$ python -q
>>> import numpy as np
>>> np.set_printoptions(precision=2, suppress=True, linewidth=160, sign=" ")
>>> def rd(a):
...     return np.round(a, 2) + 0
... 
>>> A = np.load("arr.npy")
>>> A
array([[-23.73, -21.74, -27.7 ],
       [-18.57, -16.75, -21.91],
       [-18.27, -16.46, -21.57],
       [-17.19, -15.41, -20.34],
       [-13.86, -12.22, -16.55],
       [-13.41, -11.79, -16.04],
       [ -9.55,  -8.12, -11.59],
       [ -6.29,  -5.08,  -7.76],
       [ -3.61,  -2.66,  -4.52],
       [ -1.75,  -1.09,  -2.18],
       [ -1.1 ,  -0.61,  -1.34],
       [ -0.31,  -0.15,  -0.33],
       [ -0.2 ,  -0.1 ,  -0.21],
       [  0.77,   0.47,   0.68],
       [  1.23,   0.81,   1.05],
       [  1.6 ,   1.11,   1.36],
       [  5.25,   4.31,   4.37],
       [  5.64,   4.67,   4.69],
       [ 16.63,  15.08,  14.23]])
>>> Xc = A - A.mean(axis=0)
>>> V = np.linalg.svd(Xc)[2][:1]
>>> Y = Xc - Xc @ V.T @ V
>>> rd((Xc @ V.T).std(axis=0))
array([ 17.36])
>>> rd(np.linalg.norm(Y) / np.linalg.norm(Xc))
np.float64(0.04)
>>> rd(np.cov(Xc @ V.T, rowvar=False))
np.float64(317.97)
>>> x = np.array([1, 1, 3])
>>> rhs = A @ x
>>> rd(np.linalg.pinv(A) @ A)
array([[ 1.,  0.,  0.],
       [ 0.,  1.,  0.],
       [ 0.,  0.,  1.]])
>>> rd(np.linalg.lstsq(A, rhs)[0])
array([ 1.,  1.,  3.])
>>> rd(np.linalg.solve(A.T @ A, A.T @ rhs))
array([ 1.,  1.,  3.])
>>> rng = np.random.default_rng(83)
>>> rhs = rhs + 0.1 * rng.normal(size=19)
>>> rd(rhs)
array([-128.72, -101.09,  -99.44,  -93.58,  -75.83,  -73.2 ,  -52.42,  -34.7 ,  -19.98,   -9.45,   -5.66,   -1.4 ,   -0.84,    3.23,    5.27,    6.77,   22.81,
         24.39,   74.3 ])
>>> beta, *_ = np.linalg.lstsq(A, rhs)
>>> beta.round()
array([ 1.,  1.,  3.])
>>> [round(float(np.linalg.norm(np.linalg.solve(A.T @ A + lam * np.eye(3), A.T @ rhs))), 2) for lam in (0, 1, 10, 100)]
[3.32, 3.29, 3.15, 2.99]
